$ python3 -q
>>> import numpy as np
>>> np.set_printoptions(suppress=True, linewidth=120)
>>> rng = np.random.default_rng(807886)
>>> A = rng.normal(size=(23, 5))
>>> A = 3 * A / np.linalg.norm(A, axis=1, keepdims=True)
>>> A.round(4)
array([[-0.9887,  0.3215,  2.0145,  1.5512,  1.2061],
       [ 1.9539, -1.9234,  0.1775,  0.7522, -0.941 ],
       [ 1.7503, -0.961 ,  1.0791,  0.9014,  1.7424],
       [ 0.0941, -1.327 , -1.7533,  2.0383, -0.0382],
       [ 1.6463, -1.205 ,  1.0646,  0.2972,  1.9015],
       [ 0.2297,  0.5831, -2.8408, -0.4701, -0.5621],
       [ 0.3737, -2.1105, -0.3989, -1.9723, -0.5976],
       [ 2.4815,  0.0972,  0.8332, -1.4489, -0.1977],
       [-1.5893,  0.1423, -0.4   ,  0.9359, -2.3277],
       [ 1.7529,  1.005 , -1.1746,  0.8506, -1.6776],
       [ 0.2917, -1.7972, -0.3597, -2.2226,  0.7848],
       [-0.2669,  0.0653,  1.2421, -0.5401,  2.6627],
       [ 2.1911,  1.822 ,  0.8262,  0.219 , -0.3859],
       [-1.4764, -1.6084,  0.9164, -1.4161,  1.1783],
       [ 0.3849, -1.1996,  2.6905,  0.012 ,  0.417 ],
       [ 1.5844, -0.2035,  1.8676,  0.4665, -1.6561],
       [-0.1859, -1.5615, -0.1963,  0.6328, -2.4674],
       [ 2.6613,  1.1207,  0.2916, -0.4043, -0.6428],
       [ 1.6042,  1.1199, -0.2286, -0.3296,  2.2386],
       [-1.7255, -0.1605, -2.0586, -0.7678,  1.0813],
       [-0.9993, -2.2394, -1.2895, -0.934 , -0.6716],
       [-1.5832,  0.6716,  1.9401,  1.3797,  0.6121],
       [ 2.0793, -1.4936, -0.9363,  1.1676,  0.4537]])
>>> P = A @ np.linalg.solve(A.T @ A, A.T)
>>> np.linalg.matrix_rank(np.eye(23) - P)
np.int64(18)
>>> np.round(P @ A[:, 3], 4)
array([ 1.5512,  0.7522,  0.9014,  2.0383,  0.2972, -0.4701, -1.9723, -1.4489,  0.9359,  0.8506, -2.2226, -0.5401,
        0.219 , -1.4161,  0.012 ,  0.4665,  0.6328, -0.4043, -0.3296, -0.7678, -0.934 ,  1.3797,  1.1676])
>>> cen = (A - A.mean(axis=0)) / A.std(axis=0)
>>> np.round(cen.std(axis=0), 4)
array([1., 1., 1., 1., 1.])
>>> beta = np.linalg.lstsq(np.delete(cen, 3, axis=1), cen[:, 3])[0]
>>> round(float(1 - np.var(cen[:, 3] - np.delete(cen, 3, axis=1) @ beta)), 4)
0.0926
>>> W0 = np.loadtxt("arr.csv", delimiter=",")
>>> W0
array([[ 0.7   ,  0.1   , -0.2933],
       [ 0.    ,  0.5   , -1.4681],
       [-1.6   ,  0.3   , -0.8573],
       [ 0.7   ,  0.3   , -0.9413],
       [-0.7   ,  1.    , -2.9906],
       [-0.6   , -0.3   ,  0.9105],
       [-0.5   , -0.2   ,  0.6096],
       [ 0.    , -1.3   ,  3.8933],
       [ 0.6   , -0.4   ,  1.1897],
       [ 0.7   ,  0.2   , -0.627 ],
       [ 0.4   , -0.5   ,  1.4956],
       [ 0.6   ,  0.    , -0.0096],
       [-0.4   , -1.    ,  3.0263],
       [-0.5   , -0.8   ,  2.4142],
       [ 0.2   , -0.3   ,  0.9042],
       [-1.3   ,  0.3   , -0.8922],
       [ 0.5   ,  1.4   , -4.1898],
       [-0.4   , -1.2   ,  3.6313],
       [-0.7   ,  1.6   , -4.7835],
       [ 1.1   , -0.6   ,  1.7939],
       [-0.1   , -0.1   ,  0.2869],
       [ 0.4   , -0.8   ,  2.4019],
       [-0.7   , -0.2   ,  0.6229],
       [-1.    , -0.5   ,  1.4576],
       [ 0.1   ,  0.4   , -1.1727]])
>>> W1 = np.array([[2, 0, 2, 2, 3], [2, 2, 0, 0, 3], [1, 0, 3, 2, 2]])
>>> beta = np.array([1, 0, 2, 0, 1])
>>> H = np.maximum(W0 @ W1 + beta, 0)
>>> np.linalg.matrix_rank(H)
np.int64(5)
>>> (H > 0).mean(axis=0)
array([0.76, 0.4 , 0.72, 0.64, 0.68])
>>> (H > 0).astype(int)
array([[1, 1, 1, 1, 1],
       [1, 1, 0, 0, 0],
       [0, 1, 0, 0, 0],
       [1, 1, 1, 0, 1],
       [0, 1, 0, 0, 0],
       [1, 0, 1, 1, 1],
       [1, 0, 1, 1, 1],
       [1, 0, 1, 1, 1],
       [1, 0, 1, 1, 1],
       [1, 1, 1, 1, 1],
       [1, 0, 1, 1, 1],
       [1, 0, 1, 1, 1],
       [1, 0, 1, 1, 1],
       [1, 0, 1, 1, 1],
       [1, 0, 1, 1, 1],
       [0, 1, 0, 0, 0],
       [1, 1, 0, 0, 0],
       [1, 0, 1, 1, 1],
       [0, 1, 0, 0, 0],
       [1, 0, 1, 1, 1],
       [1, 0, 1, 1, 1],
       [1, 0, 1, 1, 1],
       [0, 0, 1, 0, 0],
       [0, 0, 1, 1, 0],
       [1, 1, 0, 0, 1]])
>>> basis = np.array([[-2, 2, -3], [0, -3, 2], [1, 2, -1], [-1, -1, 2], [2, 2, -3]])
>>> (H @ basis).round(6).argmax(axis=1)
array([1, 2, 2, 1, 2, 1, 1, 1, 1, 1, 1, 1, 1, 1, 1, 2, 2, 1, 2, 1, 1, 1, 1, 1, 1])
